>>> import numpy as np
>>> np.set_printoptions(suppress=True, linewidth=140)
>>> def rnd(a):
...     return np.round(a, 2) + 0
... 
>>> Z = np.array([[-1, -1, 2], [2, 3, 2]])
>>> mat = np.repeat(Z, 33 // 2, axis=0)
>>> rng = np.random.default_rng(713488)
>>> mat = mat + 0.02 * rng.normal(size=mat.shape)
>>> print(rnd(mat))
[[-0.98 -0.99  1.98]
 [-1.01 -1.02  2.01]
 [-0.99 -0.99  2.06]
 [-1.02 -1.    1.96]
 [-1.01 -1.    2.01]
 [-1.   -1.01  1.97]
 [-1.01 -0.99  1.99]
 [-0.99 -0.97  2.  ]
 [-0.99 -1.03  1.99]
 [-0.99 -1.02  2.01]
 [-1.01 -1.03  2.  ]
 [-0.99 -0.98  1.99]
 [-1.02 -1.01  2.  ]
 [-0.98 -0.98  2.  ]
 [-0.98 -0.92  1.98]
 [-0.99 -1.    2.02]
 [ 1.99  2.99  2.01]
 [ 2.01  2.99  1.97]
 [ 2.01  3.03  2.01]
 [ 2.01  3.01  2.01]
 [ 2.02  3.    2.  ]
 [ 2.    3.03  1.99]
 [ 1.99  3.    1.98]
 [ 1.99  2.98  2.01]
 [ 2.02  2.99  2.  ]
 [ 1.98  3.    2.02]
 [ 2.    3.    2.  ]
 [ 2.01  3.01  2.  ]
 [ 2.02  3.01  1.98]
 [ 2.    3.03  1.93]
 [ 2.01  2.98  2.  ]
 [ 2.    3.02  2.06]]
>>> Ac = mat - mat.mean(axis=0)
>>> V = np.linalg.svd(Ac)[2][:2]
>>> Y = Ac - Ac @ V.T @ V
>>> print(rnd(np.cov(Ac @ V.T, rowvar=False)))
[[6.46 0.  ]
 [0.   0.  ]]
>>> print(np.linalg.norm(Y, axis=1).round(6).argmax())
14
>>> data = np.load("case19.npy")
>>> print(data)
[[  0   1   4  -5   5   5  -2   1  -4]
 [ -4  -4   0  -8   7   7  -7   4   1]
 [ -7   1  -1  -8  16  10  -1  11  -7]
 [ -1   6   3  -1   5  12  -1   3  -5]
 [  6   3  -8   2   7   4   3  -5   1]
 [ -5   2   1  -8  10   7   1   6  -1]
 [-10   3  -9   3   6   8  -1  -1   5]
 [  2   1  -4   6   1  -2  -6  -8   3]
 [ -9  -2  -2   2   2   5 -10  10  -1]
 [  4   2  -9   5   7   5  -2  -8   2]
 [ -2  -4  -8   3   3   0 -11  -5   8]
 [ -9  -2  -2   2   2   5 -10  10  -1]
 [-10   3  -4  -2   6   2   3  10  -2]
 [ -1   5   1  -1  10   7  -5   3   0]
 [  4   2  -3   3   1  -3  -1  -5   2]
 [ -3   2  -7   3   6   0  -3  -3   6]
 [  5  -1   4  -9  10   7   1   4  -6]
 [ -5   1  -3  -3   5   2   3   5   3]]
>>> # row 11 repeats row 8
>>> P = data @ np.linalg.solve(data.T @ data, data.T)
>>> print(rnd(np.trace(P)))
9.0
>>> print(np.allclose(P @ P, P))
True
